% python3 -q
>>> import numpy as np
>>> from numpy import linalg as LA
>>> np.set_printoptions(precision=2, suppress=True, linewidth=140)
>>> rd = lambda a: np.round(a, 2) + 0
>>> O, _ = LA.qr(np.array([[-1.2, -0.2, -1.4, -0.1],
...     [-0.5, 0.1, 0.2, -1.9],
...     [0.4, 0.9, 1.5, -0.4],
...     [-1.0, 0.0, 0.3, -1.2]]))
>>> K = -2 * O
>>> print(rd(K))
[[ 1.42  0.07  1.39 -0.17]
 [ 0.59  0.45 -0.41  1.81]
 [-0.47  1.9   0.36 -0.24]
 [ 1.18  0.44 -1.33 -0.8 ]]
>>> print(rd(LA.pinv(K)))
[[ 0.36  0.15 -0.12  0.3 ]
 [ 0.02  0.11  0.47  0.11]
 [ 0.35 -0.1   0.09 -0.33]
 [-0.04  0.45 -0.06 -0.2 ]]
>>> print(rd(K.T @ K))
[[4. 0. 0. 0.]
 [0. 4. 0. 0.]
 [0. 0. 4. 0.]
 [0. 0. 0. 4.]]
>>> print(rd(K @ K.T))
[[4. 0. 0. 0.]
 [0. 4. 0. 0.]
 [0. 0. 4. 0.]
 [0. 0. 0. 4.]]
>>> print(rd(K[:, 3] @ K[:, 1]))
0.0
>>> print(rd(LA.norm(K, axis=0)))
[2. 2. 2. 2.]
>>> mat = np.array([[0.27, -0.18, 0.06, 0.03, 0.3, -0.09, 0.15, 0.03, -0.09],
...     [-0.72, 0.48, -0.16, -0.08, -0.8, 0.24, -0.4, -0.08, 0.24],
...     [0.18, -0.12, 0.04, 0.02, 0.2, -0.06, 0.1, 0.02, -0.06],
...     [-0.09, 0.06, -0.02, -0.01, -0.1, 0.03, -0.05, -0.01, 0.03],
...     [-0.09, 0.06, -0.02, -0.01, -0.1, 0.03, -0.05, -0.01, 0.03],
...     [-0.99, 0.66, -0.22, -0.11, -1.1, 0.33, -0.55, -0.11, 0.33],
...     [1.08, -0.72, 0.24, 0.12, 1.2, -0.36, 0.6, 0.12, -0.36]])
>>> U, sig, Vh = LA.svd(mat)
>>> print(np.argmax(sig[:-1] / (sig[1:] + 1e-6)) + 1)
1
>>> Y = U[:, :1] @ np.diag(sig[:1]) @ Vh[:1]
>>> print(LA.matrix_rank(mat, rtol=0.05))
1
>>> print(rd(np.abs(mat - Y).max()))
0.0
>>> print(rd(LA.norm(mat - Y) / LA.norm(mat)))
0.0
>>> print(rd(LA.norm(mat - Y, 2)), rd(sig[1]))
0.0 0.0
>>> print(rd(Y))
[[ 0.27 -0.18  0.06  0.03  0.3  -0.09  0.15  0.03 -0.09]
 [-0.72  0.48 -0.16 -0.08 -0.8   0.24 -0.4  -0.08  0.24]
 [ 0.18 -0.12  0.04  0.02  0.2  -0.06  0.1   0.02 -0.06]
 [-0.09  0.06 -0.02 -0.01 -0.1   0.03 -0.05 -0.01  0.03]
 [-0.09  0.06 -0.02 -0.01 -0.1   0.03 -0.05 -0.01  0.03]
 [-0.99  0.66 -0.22 -0.11 -1.1   0.33 -0.55 -0.11  0.33]
 [ 1.08 -0.72  0.24  0.12  1.2  -0.36  0.6   0.12 -0.36]]
